In [1]: import numpy as np

In [2]: np.set_printoptions(precision=2, suppress=True, linewidth=140, legacy="1.25")

In [3]: B = np.array([[-3], [3]])

In [4]: J = np.block([[np.zeros((2, 2)), B], [B.T, np.zeros((1, 1))]])

In [5]: J
Out[5]: 
array([[ 0.,  0., -3.],
       [ 0.,  0.,  3.],
       [-3.,  3.,  0.]])

In [6]: # equal to its transpose

In [7]: np.linalg.cond(J) > 100
Out[7]: True

In [8]: B = J / np.linalg.norm(J, axis=1, keepdims=True)

In [9]: G = B @ B.T

In [10]: (G - 2 * np.eye(3)).round(6).argmax(axis=1)
Out[10]: array([2, 2, 0])

In [11]: (np.abs(G) > 0.9).astype(int)
Out[11]: 
array([[1, 1, 0],
       [1, 1, 0],
       [0, 0, 1]])

In [12]: np.argwhere(np.triu(np.abs(G) > 0.95, 1))
Out[12]: array([[0, 1]])

In [13]: np.degrees(np.arccos(np.clip(G[0, 2], -1, 1)))
Out[13]: 90.0

In [14]: x0 = np.array([-2, -3, 3])

In [15]: J @ (2 * x0)
Out[15]: array([-18.,  18.,  -6.])

In [16]: J @ np.ones(3)
Out[16]: array([-3.,  3.,  0.])

In [17]: J * x0
Out[17]: 
array([[-0., -0., -9.],
       [-0., -0.,  9.],
       [ 6., -9.,  0.]])

In [18]: (J * x0).sum(axis=1)
Out[18]: array([-9.,  9., -3.])

In [19]: J @ np.eye(3)[0]
Out[19]: array([ 0.,  0., -3.])

In [20]: vals, evecs = np.linalg.eigh(J)

In [21]: x0 = np.array([-9, 9, 8])

In [22]: x0 @ J @ x0
Out[22]: 864.0

In [23]: np.abs(J).sum(axis=1).max(), round(float(np.abs(vals).max()), 2)
Out[23]: (6.0, 4.24)

In [24]: np.linalg.eigvalsh(J[1:, 1:])
Out[24]: array([-3.,  3.])

In [25]: arr = np.loadtxt("case1.csv", delimiter=",")

In [26]: arr
Out[26]: 
array([[4., 0.],
       [0., 8.]])

In [27]: # symmetric

In [28]: rng = np.random.default_rng(41102)

In [29]: idx = rng.permutation(2)

In [30]: idx
Out[30]: array([1, 0])

In [31]: B = arr[idx][:, idx]

In [32]: np.sort(np.abs(np.linalg.eigvals(B)))
Out[32]: array([4., 8.])

In [33]: np.allclose(B, arr)
Out[33]: False

In [34]: round(float(np.linalg.det(B)), 2), round(float(np.linalg.det(arr[idx])), 2)
Out[34]: (32.0, -32.0)

In [35]: x0 = np.ones(2)

In [36]: for _ in range(4):
    ...:     x0 = arr @ x0
    ...:     x0 /= np.linalg.norm(x0)
    ...:     print(round(x0 @ arr @ x0, 2))
    ...: 
7.2
7.76
7.94
7.98

In [37]: x0
Out[37]: array([0.06, 1.  ])

In [38]: vals, evecs = np.linalg.eig(arr)

In [39]: arr @ evecs[:, 0] - vals[0] * evecs[:, 0]
Out[39]: array([0., 0.])

In [40]: np.sort(np.linalg.eigvals(np.linalg.inv(arr)))
Out[40]: array([0.12, 0.25])

In [41]: Lm = np.linalg.cholesky(arr)

In [42]: round(float(np.prod(np.diag(Lm)) ** 2), 2), round(np.linalg.det(arr), 2)
Out[42]: (32.0, 32.0)

In [43]: np.diag(Lm) ** 2
Out[43]: array([4., 8.])

In [44]: A = np.loadtxt("arr.csv", delimiter=",")

In [45]: A
Out[45]: 
array([[ 0.01, -0.07, -0.01,  0.04],
       [-0.07,  0.76,  0.07, -0.42],
       [-0.01,  0.07,  0.01, -0.04],
       [ 0.04, -0.42, -0.04,  0.23]])

In [46]: # symmetric, so the eigenvalues are real

In [47]: r0 = np.array([2, 0, 0])

In [48]: np.array([np.convolve(row, r0, "same") for row in A])
Out[48]: 
array([[-0.14, -0.01,  0.08,  0.  ],
       [ 1.52,  0.14, -0.83,  0.  ],
       [ 0.14,  0.01, -0.08,  0.  ],
       [-0.83, -0.08,  0.45,  0.  ]])

In [49]: np.convolve(A[2], r0)
Out[49]: array([-0.01,  0.14,  0.01, -0.08,  0.  ,  0.  ])

In [50]: x0 = np.array([0, -1, -1, -1])

In [51]: np.eye(4) - A
Out[51]: 
array([[ 0.99,  0.07,  0.01, -0.04],
       [ 0.07,  0.24, -0.07,  0.42],
       [ 0.01, -0.07,  0.99,  0.04],
       [-0.04,  0.42,  0.04,  0.77]])

In [52]: np.trace(A)
Out[52]: 1.0

In [53]: A @ A @ x0
Out[53]: array([ 0.04, -0.42, -0.04,  0.23])

In [54]: np.linalg.eigvalsh(2 * A - np.eye(4))
Out[54]: array([-1., -1., -1.,  1.])

In [55]: M = np.array([[0, 5, 5, -3], [0, 1, 3, 0], [0, 0, -3, 4], [0, 0, 0, -2]])

In [56]: np.linalg.matrix_rank(M - M[0, 0] * np.eye(4))
Out[56]: 3

In [57]: M @ M
Out[57]: 
array([[  0,   5,   0,  26],
       [  0,   1,  -6,  12],
       [  0,   0,   9, -20],
       [  0,   0,   0,   4]])

In [58]: np.linalg.matrix_power(M - np.diag(np.diag(M)), 4)
Out[58]: 
array([[0, 0, 0, 0],
       [0, 0, 0, 0],
       [0, 0, 0, 0],
       [0, 0, 0, 0]])

In [59]: try:
    ...:     np.linalg.inv(M)
    ...: except np.linalg.LinAlgError as e:
    ...:     print(e)
    ...: 
Singular matrix

In [60]: np.prod(np.diag(M)), np.round(np.linalg.det(M), 2)
Out[60]: (0, 0.0)

In [61]: np.sort(np.linalg.eigvals(M))
Out[61]: array([-3., -2.,  0.,  1.])

In [62]: feats = np.load("layer0.npy")

In [63]: feats
Out[63]: 
array([[3., 1., 0.],
       [0., 3., 1.],
       [0., 0., 3.]])

In [64]: # triangular, det is the product of the diagonal

In [65]: np.round(np.poly(A), 2) + 0
Out[65]: array([ 1., -1.,  0.,  0.,  0.])

In [66]: np.kron(np.eye(2, dtype=int), A)
Out[66]: 
array([[ 0.01, -0.07, -0.01,  0.04,  0.  , -0.  , -0.  ,  0.  ],
       [-0.07,  0.76,  0.07, -0.42, -0.  ,  0.  ,  0.  , -0.  ],
       [-0.01,  0.07,  0.01, -0.04, -0.  ,  0.  ,  0.  , -0.  ],
       [ 0.04, -0.42, -0.04,  0.23,  0.  , -0.  , -0.  ,  0.  ],
       [ 0.  , -0.  , -0.  ,  0.  ,  0.01, -0.07, -0.01,  0.04],
       [-0.  ,  0.  ,  0.  , -0.  , -0.07,  0.76,  0.07, -0.42],
       [-0.  ,  0.  ,  0.  , -0.  , -0.01,  0.07,  0.01, -0.04],
       [ 0.  , -0.  , -0.  ,  0.  ,  0.04, -0.42, -0.04,  0.23]])

In [67]: B = np.linalg.inv(feats)

In [68]: np.round(np.linalg.cond(feats), 2)
Out[68]: 1.6

In [69]: feats @ B
Out[69]: 
array([[1., 0., 0.],
       [0., 1., 0.],
       [0., 0., 1.]])

In [70]: (np.abs(B) > 1e-9).astype(int)
Out[70]: 
array([[1, 1, 1],
       [0, 1, 1],
       [0, 0, 1]])

In [71]: B
Out[71]: 
array([[ 0.33, -0.11,  0.04],
       [ 0.  ,  0.33, -0.11],
       [ 0.  ,  0.  ,  0.33]])

In [72]: np.allclose(B, feats.T)
Out[72]: False

In [73]: round(float(np.linalg.det(feats) * np.linalg.det(B)), 2)
Out[73]: 1.0

In [74]: r0 = np.array([1, 3, 0])

In [75]: data = np.array([np.roll(r0, i) for i in range(3)])

In [76]: data
Out[76]: 
array([[1, 3, 0],
       [0, 1, 3],
       [3, 0, 1]])

In [77]: def softmax(z):
    ...:     e = np.exp(z - z.max(axis=-1, keepdims=True))
    ...:     return e / e.sum(axis=-1, keepdims=True)
    ...: 

In [78]: softmax(data[1] + 2)
Out[78]: array([0.04, 0.11, 0.84])

In [79]: softmax(data).sum(axis=1)
Out[79]: array([1., 1., 1.])

In [80]: S = data @ data.T / np.sqrt(3)

In [81]: softmax(S)
Out[81]: 
array([[0.97, 0.02, 0.02],
       [0.02, 0.97, 0.02],
       [0.02, 0.02, 0.97]])

In [82]: softmax(S).round(6).argmax(axis=1)
Out[82]: array([0, 1, 2])

In [83]: softmax(S)[1] @ data
Out[83]: array([0.07, 1.02, 2.92])

In [84]: W0 = np.array([[0.1, -0.2, 0.6],
    ...:     [2.4, -1.0, -0.7],
    ...:     [-0.9, -1.8, 0.2],
    ...:     [-1.7, 0.8, -0.8],
    ...:     [-0.9, -0.9, 0.8],
    ...:     [0.1, 0.6, 0.5],
    ...:     [-2.0, 38.0, -2.0],
    ...:     [0.0, 0.4, 1.4],
    ...:     [0.6, 1.6, -0.8],
    ...:     [0.5, -0.6, 1.5],
    ...:     [-0.8, -0.8, 0.1],
    ...:     [-0.9, 1.1, 0.1],
    ...:     [0.9, -0.1, -0.9],
    ...:     [-0.9, 0.0, 1.2],
    ...:     [-0.7, 1.2, 0.4],
    ...:     [-0.4, 1.0, 1.4]])

In [85]: Xs = W0 - W0.mean(axis=0)

In [86]: evecs = np.linalg.svd(Xs)[2][:1]

In [87]: B = Xs - Xs @ evecs.T @ evecs

In [88]: np.cov(Xs @ evecs.T, rowvar=False)
Out[88]: array(91.3)

In [89]: np.linalg.norm(B, axis=1).round(6).argmax()
Out[89]: 1

In [90]: Xs = W0 - W0.mean(axis=0)

In [91]: U, s, Vh = np.linalg.svd(Xs, full_matrices=False)

In [92]: np.abs(Vh[-1])
Out[92]: array([0.47, 0.08, 0.88])

In [93]: np.searchsorted(np.cumsum(s ** 2) / (s ** 2).sum(), 0.9) + 1
Out[93]: 1

In [94]: np.round(Xs.mean(axis=0), 2) + 0
Out[94]: array([0., 0., 0.])

In [95]: np.linalg.matrix_rank(Xs)
Out[95]: 3

In [96]: s ** 2 / (s ** 2).sum()
Out[96]: array([0.98, 0.01, 0.01])

In [97]: Vh[0] * np.sign(Vh[0, np.abs(Vh[0]).argmax()])
Out[97]: array([-0.05,  1.  , -0.06])
